In [1]: import numpy as np

In [2]: from numpy import linalg as LA

In [3]: np.set_printoptions(suppress=True, linewidth=100)

In [4]: def rnd(a):
   ...:     return np.round(a, 2) + 0
   ...: 

In [5]: A2 = np.array([[1, 2, 2, 3], [3, 2, 2, 0], [3, 0, 2, 2], [2, 2, 3, 1]])

In [6]: X = np.triu(A2)

In [7]: X
Out[7]: 
array([[1, 2, 2, 3],
       [0, 2, 2, 0],
       [0, 0, 2, 2],
       [0, 0, 0, 1]])

In [8]: # triangular, det is the product of the diagonal

In [9]: def softmax(z):
   ...:     e = np.exp(z - z.max(axis=-1, keepdims=True))
   ...:     return e / e.sum(axis=-1, keepdims=True)
   ...: 

In [10]: print(rnd(softmax(X[2])))
[0.06 0.06 0.44 0.44]

In [11]: rnd(softmax(X).sum(axis=1))
Out[11]: array([1., 1., 1., 1.])

In [12]: rnd(softmax(X[2] + 2))
Out[12]: array([0.06, 0.06, 0.44, 0.44])

In [13]: scores = X @ X.T / np.sqrt(4)

In [14]: print(softmax(scores).round(6).argmax(axis=1))
[0 0 0 0]

In [15]: rnd(softmax(scores)[2] @ X)
Out[15]: array([0.7 , 1.46, 1.97, 2.61])

In [16]: print(rnd(softmax(scores)))
[[0.98 0.01 0.02 0.  ]
 [0.46 0.46 0.06 0.01]
 [0.7  0.03 0.26 0.01]
 [0.46 0.1  0.28 0.17]]

In [17]: rnd(softmax(scores + np.triu(np.full(scores.shape, -np.inf), 1)))
Out[17]: 
array([[1.  , 0.  , 0.  , 0.  ],
       [0.5 , 0.5 , 0.  , 0.  ],
       [0.71, 0.04, 0.26, 0.  ],
       [0.46, 0.1 , 0.28, 0.17]])

In [18]: rnd(LA.eigvals(X))
Out[18]: array([1., 2., 2., 1.])

In [19]: np.kron(np.eye(2, dtype=int), X)
Out[19]: 
array([[1, 2, 2, 3, 0, 0, 0, 0],
       [0, 2, 2, 0, 0, 0, 0, 0],
       [0, 0, 2, 2, 0, 0, 0, 0],
       [0, 0, 0, 1, 0, 0, 0, 0],
       [0, 0, 0, 0, 1, 2, 2, 3],
       [0, 0, 0, 0, 0, 2, 2, 0],
       [0, 0, 0, 0, 0, 0, 2, 2],
       [0, 0, 0, 0, 0, 0, 0, 1]])

In [20]: np.einsum("ij,ji->", X, X)
Out[20]: np.int64(10)

In [21]: np.einsum("ii->", X)
Out[21]: np.int64(6)

In [22]: rnd(LA.det(2 * X)), rnd(LA.det(X))
Out[22]: (np.float64(64.0), np.float64(4.0))

In [23]: rnd(LA.eigvals(X).sum().real)
Out[23]: np.float64(6.0)

In [24]: rnd(LA.det(X[::-1]))
Out[24]: np.float64(4.0)

In [25]: A2 = LA.inv(X)

In [26]: X @ A2
Out[26]: 
array([[1., 0., 0., 0.],
       [0., 1., 0., 0.],
       [0., 0., 1., 0.],
       [0., 0., 0., 1.]])

In [27]: A2
Out[27]: 
array([[ 1. , -1. ,  0. , -3. ],
       [ 0. ,  0.5, -0.5,  1. ],
       [ 0. ,  0. ,  0.5, -1. ],
       [ 0. ,  0. ,  0. ,  1. ]])

In [28]: print(np.allclose(A2, X.T))
False

In [29]: rnd(LA.det(X) * LA.det(A2))
Out[29]: np.float64(1.0)

In [30]: rnd(LA.slogdet(X)[0])
Out[30]: np.float64(1.0)

In [31]: q, _ = LA.qr(np.array([[0.8, -0.6, 0.5],
    ...:     [0.7, 0.2, 1.7],
    ...:     [0.2, -1.2, -0.3],
    ...:     [0.8, -0.3, 0.5]]))

In [32]: J = q @ q.T

In [33]: rnd(J)
Out[33]: 
array([[ 0.44,  0.06,  0.17,  0.46],
       [ 0.06,  0.99, -0.02, -0.05],
       [ 0.17, -0.02,  0.95, -0.14],
       [ 0.46, -0.05, -0.14,  0.62]])

In [34]: rng = np.random.default_rng(983455)

In [35]: z = rng.permutation(4)

In [36]: print(z)
[1 0 2 3]

In [37]: A2 = J[z][:, z]

In [38]: rnd(LA.det(A2)), rnd(LA.det(J[z]))
Out[38]: (np.float64(0.0), np.float64(0.0))

In [39]: rnd(np.trace(A2))
Out[39]: np.float64(3.0)

In [40]: np.allclose(A2, J)
Out[40]: False

In [41]: rnd(A2)
Out[41]: 
array([[ 0.99,  0.06, -0.02, -0.05],
       [ 0.06,  0.44,  0.17,  0.46],
       [-0.02,  0.17,  0.95, -0.14],
       [-0.05,  0.46, -0.14,  0.62]])
